>>> import numpy as np
>>> np.set_printoptions(suppress=True, linewidth=120)
>>> data = np.array([[-3, 0, -4, 5],
...     [2, 3, -5, 0],
...     [0, 2, 4, -5],
...     [1, 2, 5, -1],
...     [-2, 1, -2, 1]])
>>> data[0] = data[1]
>>> data
array([[ 2,  3, -5,  0],
       [ 2,  3, -5,  0],
       [ 0,  2,  4, -5],
       [ 1,  2,  5, -1],
       [-2,  1, -2,  1]])
>>> np.round(np.linalg.svd(data, compute_uv=False), 1)
array([10.3,  6.5,  2.8,  2.3])
>>> print(np.abs(data).max())
5
>>> print(data.mean(axis=0))
[ 0.6  2.2 -0.6 -1. ]
>>> np.unravel_index(np.abs(data).argmax(), data.shape)
(np.int64(0), np.int64(2))
>>> print(data.sum(axis=1))
[ 0  0  1  7 -2]
>>> data.sum(axis=0)
array([ 3, 11, -3, -5])
>>> np.diff(data, axis=0)
array([[ 0,  0,  0,  0],
       [-2, -1,  9, -5],
       [ 1,  0,  1,  4],
       [-3, -1, -7,  2]])
>>> print(np.count_nonzero(data))
17
>>> np.linalg.matrix_rank(data)
np.int64(4)
>>> round(np.linalg.norm(data), 1)
np.float64(12.7)
>>> M2 = np.c_[data[:, :1] @ np.array([[2]]), np.array([1, -1, 0, 0, 2])]
>>> M2
array([[ 4,  1],
       [ 4, -1],
       [ 0,  0],
       [ 2,  0],
       [-4,  2]])
>>> np.round(np.linalg.norm(np.linalg.qr(data)[0].T @ M2, axis=0) ** 2 / ((M2 ** 2).sum(axis=0) + 1e-12), 1)
array([1. , 0.7])
>>> np.linalg.matrix_rank(M2)
np.int64(2)
>>> np.linalg.matrix_rank(np.c_[data, M2])
np.int64(5)
>>> C = np.sign(np.array([[2, 1, 2, -2], [-3, -1, -2, 1], [1, 1, 1, -1], [3, -1, 1, -3]]))
>>> M2 = (np.tril(C, -1) + np.eye(4)) @ (np.triu(C, 1) + np.eye(4))
>>> vals = np.array([0, 2, -1, 1])
>>> X = np.rint(M2 * vals @ np.linalg.inv(M2)) + 0
>>> X
array([[-4., -3.,  3., -2.],
       [ 4.,  6., -2.,  4.],
       [-6., -3.,  5., -2.],
       [-4., -7.,  2., -5.]])
>>> x = np.array([0, 0, 1, 1])
>>> h = np.maximum(data @ x, 0)
>>> np.round(np.tanh(data @ x), 1)
array([-1. , -1. , -0.8,  1. , -0.8])
>>> data.T @ h
array([ 4,  8, 20, -4])
>>> h
array([0, 0, 0, 4, 0])
>>> hat = np.triu(np.array([[-1, 0, 1, -3], [-2, 1, 0, -1], [-2, 2, 0, 0], [-1, 2, 1, -1]]), 1) + np.eye(4)
>>> M2 = hat @ X @ np.linalg.inv(hat)
>>> print(hat @ X - X @ hat)
[[  6.  18.   3.  -2.]
 [  4.   7.  -6.  23.]
 [  0.   0.   6. -21.]
 [  0.   0.   4. -19.]]
>>> print(M2)
[[  2.  15.   0.  32.]
 [  8.  13. -12.  46.]
 [ -6.  -3.  11. -23.]
 [ -4.  -7.   6. -24.]]
>>> np.trace(M2), np.trace(X)
(np.float64(2.0), np.float64(2.0))
>>> np.round(np.poly(M2), 1) + 0
array([ 1., -2., -1.,  2.,  0.])
>>> np.linalg.matrix_rank(M2)
np.int64(3)
>>> f = np.array([2, 2, 1])
>>> np.polyval(f, X[1])
array([41., 85.,  5., 41.])
>>> np.correlate(X[1], X[0], "full")
array([ -8.,   0.,  10., -48.,  -6.,  -4., -16.])
>>> M2 = X / np.linalg.norm(X, axis=1, keepdims=True)
>>> C2 = M2 @ M2.T
>>> print((C2 - 2 * np.eye(4)).round(6).argmax(axis=1))
[2 2 0 0]
>>> np.argwhere(np.triu(np.abs(C2) > 0.95, 1))
array([[0, 2],
       [1, 3]])
>>> K = np.load("block10.npy")
>>> K
array([[0.7, 0. , 0.3, 0. ],
       [0. , 1. , 0. , 0. ],
       [0. , 0.5, 0.5, 0. ],
       [0. , 0. , 0. , 1. ]])
>>> print((K != 0).astype(int))
[[1 0 1 0]
 [0 1 0 0]
 [0 1 1 0]
 [0 0 0 1]]
>>> np.round(K @ K, 1)
array([[0.5, 0.2, 0.4, 0. ],
       [0. , 1. , 0. , 0. ],
       [0. , 0.8, 0.2, 0. ],
       [0. , 0. , 0. , 1. ]])
>>> (np.linalg.matrix_power((K != 0) + (K.T != 0) + np.eye(4), 4) > 0).astype(int)
array([[1, 1, 1, 0],
       [1, 1, 1, 0],
       [1, 1, 1, 0],
       [0, 0, 0, 1]])
>>> np.round(np.sort(np.linalg.eigvals(K).real), 1)
array([0.5, 0.7, 1. , 1. ])
>>> vals, V = np.linalg.eig(K)
>>> vals
array([0.7, 0.5, 1. , 1. ])
>>> print(np.round(np.prod(vals), 1))
0.4
>>> M2 = np.linalg.inv(K)
>>> np.round(np.linalg.inv(M2), 1)
array([[0.7, 0. , 0.3, 0. ],
       [0. , 1. , 0. , 0. ],
       [0. , 0.5, 0.5, 0. ],
       [0. , 0. , 0. , 1. ]])
>>> K @ M2
array([[1., 0., 0., 0.],
       [0., 1., 0., 0.],
       [0., 0., 1., 0.],
       [0., 0., 0., 1.]])
>>> M2 = np.array([[1, 0], [1, 2], [0, 2], [1, 1]])
>>> print(np.vstack([K, M2.T]).shape)
(6, 4)
>>> print(M2.T @ K.T)
[[0.7 1.  0.5 1. ]
 [0.6 2.  2.  1. ]]
>>> np.round(np.einsum("ij,ij->i", K, K), 1)
array([0.6, 1. , 0.5, 1. ])
>>> print(K @ M2)
[[0.7 0.6]
 [1.  2. ]
 [0.5 2. ]
 [1.  1. ]]
>>> np.linalg.matrix_rank(K @ M2)
np.int64(2)
>>> np.einsum("ik,kj->ij", K, M2)
array([[0.7, 0.6],
       [1. , 2. ],
       [0.5, 2. ],
       [1. , 1. ]])
>>> np.einsum("ij->j", K)
array([0.7, 1.5, 0.8, 1. ])
>>> M2 = K / np.sqrt((K ** 2).mean(axis=1, keepdims=True))
>>> print(M2[0].round(1))
[1.8 0.  0.8 0. ]
>>> print(np.round(np.linalg.norm(M2, axis=1), 1))
[2. 2. 2. 2.]
>>> feats = np.array([[4, 2, -6], [2, 10, -6], [-6, -6, 10]])
>>> vals, V = np.linalg.eigh(feats)
>>> x = np.array([0, 0, -2])
>>> print(np.abs(feats).sum(axis=1).max(), round(float(np.abs(vals).max()), 1))
22 18.3
>>> print(x @ feats @ x / (x @ x), round(float(vals[0]), 1), round(vals[-1], 1))
10.0 -0.0 18.3
>>> np.round(np.linalg.eigvalsh(feats[1:, 1:]), 1)
array([ 4., 16.])
>>> x @ feats @ x
np.int64(40)
>>> np.round(np.abs(np.linalg.eigvals(feats)).max(), 1)
np.float64(18.3)
>>> print((feats + feats.T) / 2)
[[ 4.  2. -6.]
 [ 2. 10. -6.]
 [-6. -6. 10.]]
>>> np.trace(feats)
np.int64(24)
>>> np.round(np.sort(np.abs(np.linalg.eigvals(feats))), 1) + 0
array([ 0. ,  5.7, 18.3])
>>> print(np.allclose(feats, feats.T))
True
>>> np.round(feats @ np.linalg.pinv(feats) @ feats, 1)
array([[ 4.,  2., -6.],
       [ 2., 10., -6.],
       [-6., -6., 10.]])
>>> np.abs(np.diag(np.linalg.qr(feats)[1])) > 1e-9
array([ True,  True, False])
>>> np.unique(feats.round(6), axis=0).shape
(3, 3)
>>> arr = np.array([[4, 0, 0], [5, 4, 0], [0, 2, 5]])
>>> vals, V = np.linalg.eig(arr)
>>> np.round(np.sort(np.linalg.eigvals(np.linalg.inv(arr))), 1)
array([0.2, 0.2, 0.2])
>>> arr @ V[:, 0] - vals[0] * V[:, 0]
array([0., 0., 0.])
>>> np.round(np.sort(np.linalg.eigvals(arr @ arr)), 1)
array([16., 16., 25.])
>>> q = arr.astype(float).copy()
>>> for j in range(3):
...     q[:, j] -= q[:, :j] @ (q[:, :j].T @ q[:, j])
...     q[:, j] /= np.linalg.norm(q[:, j])
... 
>>> q.round(1)
array([[ 0.6, -0.6,  0.5],
       [ 0.8,  0.5, -0.4],
       [ 0. ,  0.6,  0.8]])
>>> np.round(q.T @ arr, 1) + 0
array([[6.4, 3.1, 0. ],
       [0. , 3.2, 3.1],
       [0. , 0. , 3.9]])
>>> rng = np.random.default_rng(620)
>>> lab = rng.permutation(3)
>>> M2 = q[:, lab] * rng.choice([-1, 1], 3)
>>> M2.round(1)
array([[-0.6, -0.5,  0.6],
       [ 0.5,  0.4,  0.8],
       [ 0.6, -0.8,  0. ]])
>>> U, _, vt = np.linalg.svd(q.T @ M2)
>>> lab
array([1, 2, 0])
>>> np.round(U @ vt, 1) + 0
array([[ 0.,  0.,  1.],
       [ 1.,  0.,  0.],
       [ 0., -1.,  0.]])
>>> print(np.round(np.linalg.lstsq(q, M2)[0], 1) + 0)
[[ 0.  0.  1.]
 [ 1.  0.  0.]
 [ 0. -1.  0.]]
>>> print(np.round(np.linalg.norm(arr, axis=0), 1))
[6.4 4.5 5. ]
>>> np.round(np.linalg.norm(arr[1] - arr[0]), 1)
np.float64(4.1)
>>> round(np.linalg.norm(arr, 1), 1), np.round(np.linalg.norm(arr, np.inf), 1)
(np.float64(9.0), np.float64(9.0))
>>> round(np.linalg.norm(arr, 2), 1)
np.float64(7.4)
>>> M2 = np.array([[-5, -7, 5, -6], [5, 4, -8, -9], [-9, -2, -1, -1], [7, 4, -7, 4]])
>>> M2[-1] = M2[0]
>>> mat = M2 + 0.3 * np.eye(4)
>>> mat
array([[-4.7, -7. ,  5. , -6. ],
       [ 5. ,  4.3, -8. , -9. ],
       [-9. , -2. , -0.7, -1. ],
       [-5. , -7. ,  5. , -5.7]])
>>> M2 = np.array([[3, -3, 0], [3, 0, 0]])
>>> C = np.kron(M2, mat)
>>> C.shape
(8, 12)
>>> round(np.linalg.norm(C, 2), 1), np.round(np.linalg.norm(M2, 2) * np.linalg.norm(mat, 2), 1)
(np.float64(88.4), np.float64(88.4))
>>> C.round(1)
array([[-14.1, -21. ,  15. , -18. ,  14.1,  21. , -15. ,  18. ,  -0. ,  -0. ,   0. ,  -0. ],
       [ 15. ,  12.9, -24. , -27. , -15. , -12.9,  24. ,  27. ,   0. ,   0. ,  -0. ,  -0. ],
       [-27. ,  -6. ,  -2.1,  -3. ,  27. ,   6. ,   2.1,   3. ,  -0. ,  -0. ,  -0. ,  -0. ],
       [-15. , -21. ,  15. , -17.1,  15. ,  21. , -15. ,  17.1,  -0. ,  -0. ,   0. ,  -0. ],
       [-14.1, -21. ,  15. , -18. ,  -0. ,  -0. ,   0. ,  -0. ,  -0. ,  -0. ,   0. ,  -0. ],
       [ 15. ,  12.9, -24. , -27. ,   0. ,   0. ,  -0. ,  -0. ,   0. ,   0. ,  -0. ,  -0. ],
       [-27. ,  -6. ,  -2.1,  -3. ,  -0. ,  -0. ,  -0. ,  -0. ,  -0. ,  -0. ,  -0. ,  -0. ],
       [-15. , -21. ,  15. , -17.1,  -0. ,  -0. ,   0. ,  -0. ,  -0. ,  -0. ,   0. ,  -0. ]])
>>> np.linalg.matrix_rank(C)
np.int64(8)
>>> U, sv, vt = np.linalg.svd(mat)
>>> np.argmax(sv[:-1] / (sv[1:] + 1e-6)) + 1
np.int64(3)
>>> sv.round(1) + 0
array([18.2, 12.5,  7.1,  0. ])
>>> M2 = U[:, :3] @ np.diag(sv[:3]) @ vt[:3]
>>> round(float(np.abs(mat - M2).max()), 1)
0.0
>>> print(round(np.linalg.norm(mat - M2) / np.linalg.norm(mat), 1))
0.0
>>> print(np.linalg.matrix_rank(mat, rtol=0.05))
3
>>> np.linalg.matrix_rank(M2)
np.int64(3)
>>> [round(float(x), 1) for x in np.linalg.svd(mat, compute_uv=False)[:3]]
[18.2, 12.5, 7.1]
>>> A = np.load("run15.npy")
>>> A
array([[5, 0, 3],
       [0, 4, 1],
       [0, 0, 3]])
>>> M2 = np.array([[0, 1], [2, 0]])
>>> C = np.kron(M2, A)
>>> print(round(np.linalg.norm(C, 2), 1), round(np.linalg.norm(M2, 2) * np.linalg.norm(A, 2), 1))
12.3 12.3
>>> np.linalg.matrix_rank(C)
np.int64(6)
>>> np.einsum("ii->", A)
np.int64(12)
>>> np.round(np.linalg.det(A[::-1]), 1)
np.float64(-60.0)
>>> np.kron(np.eye(2, dtype=int), A)
array([[5, 0, 3, 0, 0, 0],
       [0, 4, 1, 0, 0, 0],
       [0, 0, 3, 0, 0, 0],
       [0, 0, 0, 5, 0, 3],
       [0, 0, 0, 0, 4, 1],
       [0, 0, 0, 0, 0, 3]])
>>> np.poly(A)
array([  1., -12.,  47., -60.])
>>> np.linalg.matrix_power(A - np.diag(np.diag(A)), 3)
array([[0, 0, 0],
       [0, 0, 0],
       [0, 0, 0]])
>>> A @ A
array([[25,  0, 24],
       [ 0, 16,  7],
       [ 0,  0,  9]])
>>> np.round(np.sort(np.linalg.eigvals(A)), 1)
array([3., 4., 5.])
>>> f, g = A[2], A[0]
>>> f @ g
np.int64(9)
>>> pr = (f @ g) / (f @ f) * f
>>> np.outer(f, g)
array([[ 0,  0,  0],
       [ 0,  0,  0],
       [15,  0,  9]])
>>> lab = rng.permutation(3)
>>> print(lab)
[2 1 0]
>>> M2 = A[lab][:, lab]
>>> np.round(np.sort(np.abs(np.linalg.eigvals(M2))), 1)
array([3., 4., 5.])
>>> np.diag(M2)
array([3, 4, 5])
>>> W0 = np.load("m.npy")
>>> W0
array([[2, 4, 4, 1],
       [1, 2, 4, 4],
       [4, 1, 2, 4],
       [4, 4, 1, 2]])
>>> round(float(np.linalg.norm(W0, 1)), 1), round(float(np.linalg.norm(W0, np.inf)), 1)
(11.0, 11.0)
>>> np.round(np.linalg.norm(W0, axis=0), 1)
array([6.1, 6.1, 6.1, 6.1])
>>> np.round(np.linalg.norm(W0[2], 1), 1), round(float(np.linalg.norm(W0[2], np.inf)), 1)
(np.float64(11.0), 4.0)
>>> round(float(np.linalg.norm(W0[2] - W0[1])), 1)
3.7
>>> f, g = data[3], data[4]
>>> f @ g
np.int64(-11)
>>> f @ f
np.int64(31)
>>> pr = (f @ g) / (f @ f) * f
>>> round(float(np.linalg.norm(f + g) ** 2 + np.linalg.norm(f - g) ** 2), 1)
82.0
>>> np.round((g - pr) @ f, 1)
np.float64(0.0)
>>> pr.round(1)
array([-0.4, -0.7, -1.8,  0.4])
>>> x = np.array([0, 5, 2, 5])
>>> print(np.sign((W0 @ x).round(6)))
[1 1 1 1]
>>> W0 * x
array([[ 0, 20,  8,  5],
       [ 0, 10,  8, 20],
       [ 0,  5,  4, 20],
       [ 0, 20,  2, 10]])
>>> W0 @ np.eye(4)[3]
array([1., 4., 4., 2.])
>>> W0 @ np.ones(4)
array([11., 11., 11., 11.])
>>> M2 = W0[0, 0] * W0[1:] - np.outer(W0[1:, 0], W0[0])
>>> M2
array([[  0,   0,   4,   7],
       [  0, -14, -12,   4],
       [  0,  -8, -14,   0]])
>>> W0[:, 0] / W0[0, 0]
array([1. , 0.5, 2. , 2. ])
>>> print(np.linalg.matrix_rank(M2), np.linalg.matrix_rank(W0))
3 4
>>> round(float(np.linalg.norm(M2, "nuc")), 1)
35.9
>>> M2[2] @ M2[1]
np.int64(280)
>>> np.round(np.linalg.norm(M2, 1), 1), round(float(np.linalg.norm(M2, np.inf)), 1)
(np.float64(30.0), 30.0)
>>> round(np.linalg.norm(M2[2], 1), 1), round(float(np.linalg.norm(M2[2], np.inf)), 1)
(np.float64(22.0), 14.0)
>>> round(float(np.linalg.norm(M2, 2)), 1)
24.4
